$ python -q
>>> import numpy as np
>>> np.set_printoptions(precision=2, suppress=True, linewidth=100, floatmode="fixed")
>>> arr = np.load("w.npy")
>>> print(arr)
[[-0.24 -0.29 -0.74 -0.44 -0.31  0.15]
 [ 0.70 -0.32  0.15 -0.26  0.03  0.56]
 [ 0.42  0.75 -0.15 -0.20 -0.44 -0.12]
 [ 0.00  0.40 -0.38 -0.11  0.79  0.23]
 [-0.03 -0.08  0.33 -0.79  0.23 -0.46]
 [-0.52  0.30  0.40 -0.25 -0.17  0.62]]
>>> def softmax(z):
...     e = np.exp(z - z.max(axis=-1, keepdims=True))
...     return e / e.sum(axis=-1, keepdims=True)
... 
>>> print(softmax(arr[1] + 2))
[0.27 0.10 0.16 0.10 0.14 0.24]
>>> print(softmax(arr[1]))
[0.27 0.10 0.16 0.10 0.14 0.24]
>>> att = arr @ arr.T / np.sqrt(6)
>>> print(softmax(att)[1] @ arr)
[ 0.10  0.09 -0.05 -0.33  0.02  0.20]
>>> print(softmax(att).round(6).argmax(axis=1))
[0 1 2 3 4 5]
>>> print(softmax(att))
[[0.23 0.15 0.15 0.15 0.15 0.15]
 [0.15 0.23 0.15 0.15 0.15 0.15]
 [0.15 0.15 0.23 0.15 0.15 0.15]
 [0.15 0.15 0.15 0.23 0.15 0.15]
 [0.15 0.15 0.15 0.15 0.23 0.15]
 [0.15 0.15 0.15 0.15 0.15 0.23]]
>>> print(softmax(att + np.triu(np.full(att.shape, -np.inf), 1)))
[[1.00 0.00 0.00 0.00 0.00 0.00]
 [0.40 0.60 0.00 0.00 0.00 0.00]
 [0.29 0.29 0.43 0.00 0.00 0.00]
 [0.22 0.22 0.22 0.33 0.00 0.00]
 [0.18 0.18 0.18 0.18 0.27 0.00]
 [0.15 0.15 0.15 0.15 0.15 0.23]]
>>> data = np.loadtxt("out10.csv", delimiter=",")
>>> print(data.round(2) + 0)
[[ 0.16  0.05 -0.16 -0.16 -0.01 -0.26  0.11]
 [ 0.05  0.02 -0.05 -0.05  0.00 -0.09  0.04]
 [-0.16 -0.05  0.16  0.16  0.01  0.26 -0.11]
 [-0.16 -0.05  0.16  0.16  0.01  0.26 -0.11]
 [-0.01  0.00  0.01  0.01  0.00  0.02 -0.01]
 [-0.26 -0.09  0.26  0.26  0.02  0.41 -0.17]
 [ 0.11  0.04 -0.11 -0.11 -0.01 -0.17  0.07]]
>>> ev, V = np.linalg.eigh(data)
>>> print(np.unique(ev.round(6) + 0, return_counts=True)[1])
[6 1]
>>> print(np.abs(V[:, -1]))
[0.41 0.14 0.41 0.41 0.03 0.64 0.27]
>>> print(np.round(V.T @ data @ V, 2) + 0)
[[0.00 0.00 0.00 0.00 0.00 0.00 0.00]
 [0.00 0.00 0.00 0.00 0.00 0.00 0.00]
 [0.00 0.00 0.00 0.00 0.00 0.00 0.00]
 [0.00 0.00 0.00 0.00 0.00 0.00 0.00]
 [0.00 0.00 0.00 0.00 0.00 0.00 0.00]
 [0.00 0.00 0.00 0.00 0.00 0.00 0.00]
 [0.00 0.00 0.00 0.00 0.00 0.00 1.00]]
>>> print(ev.round(2) + 0)
[0.00 0.00 0.00 0.00 0.00 0.00 1.00]
>>> print(np.round(V.T @ V, 2) + 0)
[[1.00 0.00 0.00 0.00 0.00 0.00 0.00]
 [0.00 1.00 0.00 0.00 0.00 0.00 0.00]
 [0.00 0.00 1.00 0.00 0.00 0.00 0.00]
 [0.00 0.00 0.00 1.00 0.00 0.00 0.00]
 [0.00 0.00 0.00 0.00 1.00 0.00 0.00]
 [0.00 0.00 0.00 0.00 0.00 1.00 0.00]
 [0.00 0.00 0.00 0.00 0.00 0.00 1.00]]
>>> print(np.abs(V[:, -1]).round(6).argmax())
5
>>> print(np.round(V @ np.diag(ev) @ V.T, 2) + 0)
[[ 0.16  0.05 -0.16 -0.16 -0.01 -0.26  0.11]
 [ 0.05  0.02 -0.05 -0.05  0.00 -0.09  0.04]
 [-0.16 -0.05  0.16  0.16  0.01  0.26 -0.11]
 [-0.16 -0.05  0.16  0.16  0.01  0.26 -0.11]
 [-0.01  0.00  0.01  0.01  0.00  0.02 -0.01]
 [-0.26 -0.09  0.26  0.26  0.02  0.41 -0.17]
 [ 0.11  0.04 -0.11 -0.11 -0.01 -0.17  0.07]]
>>> Y = data / np.sqrt((data ** 2).mean(axis=1, keepdims=True))
>>> print(np.linalg.matrix_rank(data - data.mean(axis=1, keepdims=True)))
1
>>> print(Y[5])
[-1.07 -0.36  1.07  1.07  0.09  1.70 -0.72]
>>> print(np.linalg.matrix_rank(Y) == np.linalg.matrix_rank(data))
True
>>> cent = np.array([[0, 1, 1], [2, 0, 0]])
>>> rng = np.random.default_rng(1297)
>>> J = rng.normal(size=(22, 2)) @ cent + np.array([0, -2, 1])
>>> print(J)
[[ 4.27 -1.11  1.89]
 [ 0.56 -2.68  0.32]
 [-1.90 -4.62 -1.62]
 [ 0.12 -1.80  1.20]
 [-1.32 -1.72  1.28]
 [-0.97 -1.41  1.59]
 [-1.58 -2.68  0.32]
 [-2.38 -3.03 -0.03]
 [-1.53 -1.40  1.60]
 [ 0.27 -1.41  1.59]
 [-1.19 -1.26  1.74]
 [ 1.98 -1.31  1.69]
 [-3.03 -2.53  0.47]
 [-0.08 -1.20  1.80]
 [-1.88 -1.81  1.19]
 [-0.50 -3.02 -0.02]
 [-1.84 -2.40  0.60]
 [-2.99 -1.47  1.53]
 [ 2.37 -3.67 -0.67]
 [-1.89 -0.99  2.01]
 [-0.80 -1.47  1.53]
 [-0.44 -0.96  2.04]]
>>> labels = J[:, 0] > np.median(J[:, 0])
>>> u = J[labels].mean(axis=0) - J[~labels].mean(axis=0)
>>> print(np.argsort(-np.abs(u).round(6), kind="stable"))
[0 1 2]
>>> print(labels.astype(int))
[1 1 0 1 0 1 0 0 0 1 0 1 0 1 0 1 0 0 1 0 1 1]
>>> print(((J - J.mean(axis=0)) @ u > 0).astype(int))
[1 1 0 1 0 0 0 0 0 1 0 1 0 1 0 0 0 0 1 0 1 1]
>>> print(round(float((((J - J.mean(axis=0)) @ u > 0) == labels).mean()), 2))
0.91
>>> O, V = np.linalg.qr(J[:, :1])[0], np.linalg.qr(J[:, 1:])[0]
>>> sigma = np.linalg.svd(O.T @ V, compute_uv=False)
>>> print(round(np.linalg.norm(O @ O.T - V @ V.T, 2), 2))
1.0
>>> Ac = J - J.mean(axis=0)
>>> V = np.linalg.svd(Ac)[2][:1]
>>> Y = Ac - Ac @ V.T @ V
>>> print(np.diag(V.T @ V))
[0.95 0.03 0.03]
>>> print(np.cov(Ac @ V.T, rowvar=False))
3.230897176257457
>>> print(round(float(np.linalg.norm(Y) / np.linalg.norm(Ac)), 2))
0.6
>>> print(np.linalg.norm(Y, axis=1).round(6).argmax())
2
>>> Y = np.c_[J[:, :2] @ np.array([[-2, 2], [-1, -2]]), np.array([3, 3, 0, 1, 3, 2, 3, 1, 0, 0, 3, 1, 2, 0, 1, 1, 3, 3, 3, 1, 3, 2])]
>>> print(Y)
[[-7.43 10.76  3.00]
 [ 1.56  6.48  3.00]
 [ 8.42  5.45  0.00]
 [ 1.56  3.83  1.00]
 [ 4.35  0.79  3.00]
 [ 3.34  0.88  2.00]
 [ 5.84  2.19  3.00]
 [ 7.79  1.28  1.00]
 [ 4.46 -0.27  0.00]
 [ 0.86  3.37  0.00]
 [ 3.65  0.13  3.00]
 [-2.65  6.58  1.00]
 [ 8.59 -0.99  2.00]
 [ 1.36  2.23  0.00]
 [ 5.57 -0.15  1.00]
 [ 4.01  5.05  1.00]
 [ 6.08  1.12  3.00]
 [ 7.45 -3.05  3.00]
 [-1.07 12.08  3.00]
 [ 4.77 -1.80  1.00]
 [ 3.08  1.34  3.00]
 [ 1.84  1.03  2.00]]
>>> print(np.round(np.linalg.norm(Y - J @ np.linalg.lstsq(J, Y)[0], axis=0), 2) + 0)
[0.00 0.00 5.43]
>>> Ac = Y - Y.mean(axis=1)
Traceback (most recent call last):
  File "<python-input-49>", line 1, in <module>
    Ac = Y - Y.mean(axis=1)
         ~~^~~~~~~~~~~~~~~~
ValueError: operands could not be broadcast together with shapes (22,3) (22,) 
>>> Ac = Y - Y.mean(axis=0)
>>> U, sigma, Vh = np.linalg.svd(Ac, full_matrices=False)
>>> print(np.round(np.abs(Vh[-1]), 2) + 0)
[0.04 0.00 1.00]
>>> print(np.linalg.matrix_rank(Ac))
3
>>> print(np.abs(Vh[0]).argmax())
1
>>> print(sigma)
[22.82  9.36  5.42]
>>> print((np.sign(U[:, 0]) == np.sign(U[0, 0])).astype(int))
[1 1 0 1 0 0 0 0 0 1 0 1 0 1 0 1 0 0 1 0 0 0]
>>> print(np.abs(U[:, 0]).argmax())
0
>>> print(Vh[0] * np.sign(Vh[0, np.abs(Vh[0]).argmax()]))
[-0.71  0.71  0.03]
>>> Y = np.array([[2]])
>>> cent = np.array([[0, -1, 0, 2, 2, 0, 1, 1],
...     [-1, 1, 1, -2, -2, -2, -2, -2],
...     [0, -2, 2, -2, 2, 0, -2, -2],
...     [1, 1, 0, -2, -1, -1, 0, -2],
...     [2, 0, -2, -1, 0, -2, -2, 0],
...     [2, 0, 1, -1, -2, 1, 2, 1],
...     [-2, -1, 2, 2, -2, 2, -2, 2],
...     [-2, -1, 0, 2, 2, 1, -1, 1]])
>>> F = np.block([[Y, np.zeros((1, 8))], [np.zeros((8, 1)), cent]])
>>> print(F)
[[ 2.00  0.00  0.00  0.00  0.00  0.00  0.00  0.00  0.00]
 [ 0.00  0.00 -1.00  0.00  2.00  2.00  0.00  1.00  1.00]
 [ 0.00 -1.00  1.00  1.00 -2.00 -2.00 -2.00 -2.00 -2.00]
 [ 0.00  0.00 -2.00  2.00 -2.00  2.00  0.00 -2.00 -2.00]
 [ 0.00  1.00  1.00  0.00 -2.00 -1.00 -1.00  0.00 -2.00]
 [ 0.00  2.00  0.00 -2.00 -1.00  0.00 -2.00 -2.00  0.00]
 [ 0.00  2.00  0.00  1.00 -1.00 -2.00  1.00  2.00  1.00]
 [ 0.00 -2.00 -1.00  2.00  2.00 -2.00  2.00 -2.00  2.00]
 [ 0.00 -2.00 -1.00  0.00  2.00  2.00  1.00 -1.00  1.00]]
>>> x0 = np.array([9, 7, -8, 9, -7, 9, 9, -9, 3])
>>> target = F @ x0
>>> print(target)
[ 18.00   6.00 -16.00  78.00 -11.00   3.00   6.00  22.00  19.00]
>>> print(np.linalg.solve(F, F[:, 1]))
[ 0.00  1.00 -0.00  0.00 -0.00 -0.00 -0.00 -0.00  0.00]
>>> print(np.linalg.solve(F.T, F[0]))
[ 1.00  0.00 -0.00  0.00  0.00 -0.00  0.00 -0.00  0.00]
>>> print(np.linalg.solve(F, 2 * target))
[ 18.00  14.00 -16.00  18.00 -14.00  18.00  18.00 -18.00   6.00]
>>> print(np.linalg.solve(F, target))
[ 9.00  7.00 -8.00  9.00 -7.00  9.00  9.00 -9.00  3.00]
>>> K = np.load("data.npy")
>>> print(K)
[[-4.00 -7.50 -3.00]
 [-1.10  0.40 -0.30]
 [-1.70 -1.10 -0.30]
 [-0.90 -0.20 -1.90]
 [-1.10  1.00  0.60]
 [-0.10  0.60  0.00]
 [ 1.20 -1.80  0.40]
 [ 0.20  0.10  0.30]
 [ 0.80 -0.80  0.10]
 [ 1.40  1.30  1.70]
 [ 0.30  0.30 -0.10]
 [ 1.40  0.70 -1.30]
 [ 1.90  0.90 -1.80]
 [ 1.10  0.50  0.70]
 [-0.30  0.00 -0.20]
 [ 0.10 -0.80 -0.10]
 [ 0.30  0.40  1.00]
 [-0.20  0.00  0.10]
 [-0.40 -0.70 -0.50]
 [ 0.40  0.70 -0.30]
 [-0.10 -0.10  1.50]]
>>> labels = K[:, 1] > np.median(K[:, 1])
>>> u = K[labels].mean(axis=0) - K[~labels].mean(axis=0)
>>> print(((K - K.mean(axis=0)) @ u > 0).astype(int))
[0 1 0 0 1 1 0 1 0 1 1 1 1 1 1 0 1 1 0 1 1]
>>> print(np.argsort(-np.abs(u).round(6), kind="stable"))
[1 0 2]
>>> print(labels.astype(int))
[0 1 0 0 1 1 0 0 0 1 1 1 1 1 0 0 1 0 0 1 0]
>>> labels = rng.permutation(3)
>>> Y = K[:, labels] * rng.choice([-1, 1], 3)
>>> print(Y)
[[ 4.00  7.50  3.00]
 [ 1.10 -0.40  0.30]
 [ 1.70  1.10  0.30]
 [ 0.90  0.20  1.90]
 [ 1.10 -1.00 -0.60]
 [ 0.10 -0.60 -0.00]
 [-1.20  1.80 -0.40]
 [-0.20 -0.10 -0.30]
 [-0.80  0.80 -0.10]
 [-1.40 -1.30 -1.70]
 [-0.30 -0.30  0.10]
 [-1.40 -0.70  1.30]
 [-1.90 -0.90  1.80]
 [-1.10 -0.50 -0.70]
 [ 0.30 -0.00  0.20]
 [-0.10  0.80  0.10]
 [-0.30 -0.40 -1.00]
 [ 0.20 -0.00 -0.10]
 [ 0.40  0.70  0.50]
 [-0.40 -0.70  0.30]
 [ 0.10  0.10 -1.50]]
>>> U, _, Vh = np.linalg.svd(K.T @ Y)
>>> print(np.round(np.linalg.lstsq(K, Y)[0], 2) + 0)
[[-1.00  0.00  0.00]
 [ 0.00 -1.00  0.00]
 [ 0.00  0.00 -1.00]]
>>> print(labels)
[0 1 2]
>>> print(np.round(U @ Vh, 2) + 0)
[[-1.00  0.00  0.00]
 [ 0.00 -1.00  0.00]
 [ 0.00  0.00 -1.00]]
>>> C2 = np.cov(Y, rowvar=False)
>>> print(np.round(np.corrcoef(Y[:, 1], Y[:, 2])[0, 1], 2))
0.55
>>> print(C2.shape)
(3, 3)
>>> print(np.argwhere(np.triu(np.abs(np.corrcoef(Y.T)) > 0.8, 1)))
[]
>>> print(np.linalg.eigvalsh(C2)[::-1])
[4.81 0.80 0.63]
>>> x0 = np.array([2, 0, 2])
>>> print((K @ x0).argmax())
9
>>> print((K * x0).sum(axis=1))
[-14.00  -2.80  -4.00  -5.60  -1.00  -0.20   3.20   1.00   1.80   6.20   0.40   0.20   0.20   3.60
  -1.00   0.00   2.60  -0.20  -1.80   0.20   2.80]
>>> print(K * x0)
[[-8.00 -0.00 -6.00]
 [-2.20  0.00 -0.60]
 [-3.40 -0.00 -0.60]
 [-1.80 -0.00 -3.80]
 [-2.20  0.00  1.20]
 [-0.20  0.00  0.00]
 [ 2.40 -0.00  0.80]
 [ 0.40  0.00  0.60]
 [ 1.60 -0.00  0.20]
 [ 2.80  0.00  3.40]
 [ 0.60  0.00 -0.20]
 [ 2.80  0.00 -2.60]
 [ 3.80  0.00 -3.60]
 [ 2.20  0.00  1.40]
 [-0.60  0.00 -0.40]
 [ 0.20 -0.00 -0.20]
 [ 0.60  0.00  2.00]
 [-0.40  0.00  0.20]
 [-0.80 -0.00 -1.00]
 [ 0.80  0.00 -0.60]
 [-0.20 -0.00  3.00]]
>>> print(np.einsum("ij,j->i", K, x0))
[-14.00  -2.80  -4.00  -5.60  -1.00  -0.20   3.20   1.00   1.80   6.20   0.40   0.20   0.20   3.60
  -1.00   0.00   2.60  -0.20  -1.80   0.20   2.80]
>>> print(np.sign((K @ x0).round(6)))
[-1.00 -1.00 -1.00 -1.00 -1.00 -1.00  1.00  1.00  1.00  1.00  1.00  1.00  1.00  1.00 -1.00  0.00
  1.00 -1.00 -1.00  1.00  1.00]
>>> x0 @ K
Traceback (most recent call last):
  File "<python-input-95>", line 1, in <module>
    x0 @ K
    ~~~^~~
ValueError: matmul: Input operand 1 has a mismatch in its core dimension 0, with gufunc signature (n?,k),(k,m?)->(n?,m?) (size 21 is different from 3)
>>> print(np.linalg.norm(K @ x0) <= np.linalg.norm(K, 2) * np.linalg.norm(x0) + 1e-9)
True
>>> print(softmax(K[2]))
[0.15 0.26 0.59]
>>> print(np.round(softmax(10 * K[2]), 2) + 0)
[0.00 0.00 1.00]
>>> print(softmax(K).sum(axis=1))
[1.00 1.00 1.00 1.00 1.00 1.00 1.00 1.00 1.00 1.00 1.00 1.00 1.00 1.00 1.00 1.00 1.00 1.00 1.00
 1.00 1.00]
>>> att = K @ K.T / np.sqrt(3)
>>> print(softmax(att)[2] @ K)
[-3.99 -7.48 -2.99]
>>> print(softmax(att).round(6).argmax(axis=1))
[ 0  0  0  0  4  4  0  9  0  9 12 12 12  9  0  0  9  0  0 12  9]
>>> X = np.load("sample7.npy")
>>> print(X)
[[0.25 0.00 0.00 0.25 0.00 0.25 0.00 0.00 0.25]
 [0.25 0.25 0.25 0.00 0.25 0.00 0.00 0.00 0.00]
 [0.00 0.00 0.20 0.20 0.00 0.20 0.20 0.20 0.00]
 [0.00 0.00 0.00 0.50 0.00 0.00 0.00 0.50 0.00]
 [0.00 0.17 0.00 0.17 0.17 0.17 0.00 0.17 0.17]
 [0.00 0.00 0.00 0.20 0.00 0.40 0.20 0.20 0.00]
 [0.25 0.00 0.00 0.25 0.00 0.00 0.25 0.00 0.25]
 [0.00 0.33 0.00 0.00 0.33 0.00 0.00 0.33 0.00]
 [0.33 0.00 0.33 0.00 0.00 0.00 0.00 0.00 0.33]]
>>> x0 = np.array([-9, -7, -9, 4, -5, -4, 3])
>>> print(np.round(np.eye(7) - data, 2) + 0)
[[ 0.84 -0.05  0.16  0.16  0.01  0.26 -0.11]
 [-0.05  0.98  0.05  0.05  0.00  0.09 -0.04]
 [ 0.16  0.05  0.84 -0.16 -0.01 -0.26  0.11]
 [ 0.16  0.05 -0.16  0.84 -0.01 -0.26  0.11]
 [ 0.01  0.00 -0.01 -0.01  1.00 -0.02  0.01]
 [ 0.26  0.09 -0.26 -0.26 -0.02  0.59  0.17]
 [-0.11 -0.04  0.11  0.11  0.01  0.17  0.93]]
>>> print(np.trace(data))
1.0
>>> print(data @ data @ x0)
[ 0.40  0.13 -0.40 -0.40 -0.03 -0.63  0.27]
>>> print(round(float((x0 - data @ x0) @ (data @ x0)), 2))
0.0
